% ipython --no-banner

In [1]: import numpy as np

In [2]: np.set_printoptions(suppress=True, linewidth=120)

In [3]: data = np.load("w.npy")

In [4]: data.round(2)
Out[4]: 
array([[ 1.  ,  0.  ,  0.  ,  0.  ],
       [ 0.  ,  0.71,  0.71,  0.  ],
       [ 0.  , -0.71,  0.71,  0.  ],
       [ 0.  ,  0.  ,  0.  ,  1.  ]])

In [5]: O, r_ = np.linalg.qr(data)

In [6]: O.round(2)
Out[6]: 
array([[ 1.  ,  0.  ,  0.  ,  0.  ],
       [-0.  , -0.71,  0.71,  0.  ],
       [-0.  ,  0.71,  0.71,  0.  ],
       [-0.  , -0.  , -0.  ,  1.  ]])

In [7]: O.shape, r_.shape
Out[7]: ((4, 4), (4, 4))

In [8]: np.abs(np.diag(r_))
Out[8]: array([1., 1., 1., 1.])

In [9]: mat = np.array([[6, 0, 1, 8], [1, 7, 2, 0], [8, 1, 0, 1], [9, 8, 0, 2]])

In [10]: mat
Out[10]: 
array([[6, 0, 1, 8],
       [1, 7, 2, 0],
       [8, 1, 0, 1],
       [9, 8, 0, 2]])

In [11]: rng = np.random.default_rng(53997)

In [12]: idx = rng.permutation(4)

In [13]: idx
Out[13]: array([3, 1, 0, 2])

In [14]: A2 = mat[idx][:, idx]

In [15]: np.trace(A2)
Out[15]: np.int64(15)

In [16]: np.diag(A2)
Out[16]: array([2, 7, 6, 0])

In [17]: np.round(np.sort(np.abs(np.linalg.eigvals(A2))), 2)
Out[17]: array([ 3.29,  3.29,  5.62, 14.22])

In [18]: np.round(np.linalg.det(A2), 2), np.round(np.linalg.det(mat[idx]), 2)
Out[18]: (np.float64(-863.0), np.float64(-863.0))

In [19]: np.allclose(A2, mat)
Out[19]: False

In [20]: F = np.load("run6.npy")

In [21]: F
Out[21]: 
array([[  0,  -5,   3, -13],
       [  5,   0,  11,   0],
       [ -3, -11,   0,  -2],
       [ 13,   0,   2,   0]])

In [22]: idx = rng.permutation(4)

In [23]: idx
Out[23]: array([3, 2, 0, 1])

In [24]: A2 = F[idx][:, idx]

In [25]: np.diag(A2)
Out[25]: array([0, 0, 0, 0])

In [26]: np.allclose(A2, F)
Out[26]: False

In [27]: round(np.linalg.det(A2), 2), np.round(np.linalg.det(F[idx]), 2)
Out[27]: (np.float64(17689.0), np.float64(-17689.0))

In [28]: x = np.array([-6, -1, 3, -7])

In [29]: round(np.linalg.det(F), 2)
Out[29]: np.float64(17689.0)

In [30]: x @ F @ x
Out[30]: np.int64(0)

In [31]: O = np.linalg.solve(np.eye(4) - F, np.eye(4) + F)

In [32]: np.round(O @ O.T, 2) + 0
Out[32]: 
array([[1., 0., 0., 0.],
       [0., 1., 0., 0.],
       [0., 0., 1., 0.],
       [0., 0., 0., 1.]])

In [33]: round(float(np.linalg.det(O)), 2)
Out[33]: 1.0

In [34]: blk = np.stack([F, 4 * F, F[::-1]])

In [35]: np.linalg.matrix_rank(blk.reshape(3, -1))
Out[35]: np.int64(2)

In [36]: np.linalg.matrix_rank(blk)
Out[36]: array([4, 4, 4])

In [37]: blk.sum(axis=0)
Out[37]: 
array([[ 13, -25,  17, -65],
       [ 22, -11,  55,  -2],
       [-10, -55,  11, -10],
       [ 65,  -5,  13, -13]])

In [38]: (blk @ F.T).shape
Out[38]: (3, 4, 4)

In [39]: blk.shape
Out[39]: (3, 4, 4)

In [40]: W0 = np.loadtxt("data.csv", delimiter=",")

In [41]: W0
Out[41]: 
array([[-2.,  2.,  0.],
       [-4.,  4., -1.],
       [-3.,  4.,  1.],
       [-4.,  3.,  0.],
       [-2.,  4.,  1.],
       [ 0.,  3., -1.],
       [ 1.,  4.,  0.],
       [ 2.,  4.,  2.],
       [ 0.,  6.,  0.],
       [-1.,  8., -1.],
       [-3.,  9., -1.],
       [-5., 10., -1.]])

In [42]: Ac = W0 - W0.mean(axis=0)

In [43]: V = np.linalg.svd(Ac)[2][:1]

In [44]: A2 = Ac - Ac @ V.T @ V

In [45]: np.round((Ac @ V.T).std(axis=0), 2)
Out[45]: array([2.69])

In [46]: np.round(A2.std(axis=0), 2)
Out[46]: array([1.59, 0.98, 0.77])

In [47]: np.round(np.cov(Ac @ V.T, rowvar=False), 2)
Out[47]: np.float64(7.91)

In [48]: np.round(np.diag(V.T @ V), 2)
Out[48]: array([0.25, 0.7 , 0.04])

In [49]: round(float(np.linalg.norm(A2) / np.linalg.norm(Ac)), 2)
Out[49]: 0.6

In [50]: K = np.array([[3, -1, 3, -1], [0, 2, 0, 2], [3, -1, 3, -1], [0, 2, 0, 2]])

In [51]: left, s, Vt = np.linalg.svd(K)

In [52]: s.round(2) + 0
Out[52]: array([6.51, 3.68, 0.  , 0.  ])

In [53]: A2 = left[:, :2] @ np.diag(s[:2]) @ Vt[:2]

In [54]: round(float(np.linalg.norm(K - A2, 2)), 2), np.round(s[2], 2)
Out[54]: (0.0, np.float64(0.0))

In [55]: np.linalg.matrix_rank(K, rtol=0.05)
Out[55]: np.int64(2)

In [56]: C = np.sign(np.array([[0, -3, 2], [2, -3, -2], [-2, -1, -1]]))

In [57]: A2 = (np.tril(C, -1) + np.eye(3)) @ (np.triu(C, 1) + np.eye(3))

In [58]: ev = np.array([0, 2, 0])

In [59]: J = np.rint(A2 * ev @ np.linalg.inv(A2)) + 0

In [60]: J
Out[60]: 
array([[ 2., -4., -2.],
       [ 0.,  0.,  0.],
       [ 0.,  0.,  0.]])

In [61]: [round(float(x), 2) for x in np.linalg.svd(J, compute_uv=False)[:3]]
Out[61]: [4.9, 0.0, 0.0]

In [62]: round(float(np.linalg.norm(J, 2) / np.linalg.norm(J)), 2)
Out[62]: 1.0

In [63]: np.linalg.matrix_rank(J, rtol=0.1)
Out[63]: np.int64(1)

In [64]: np.linalg.cond(J) > 100
Out[64]: np.True_
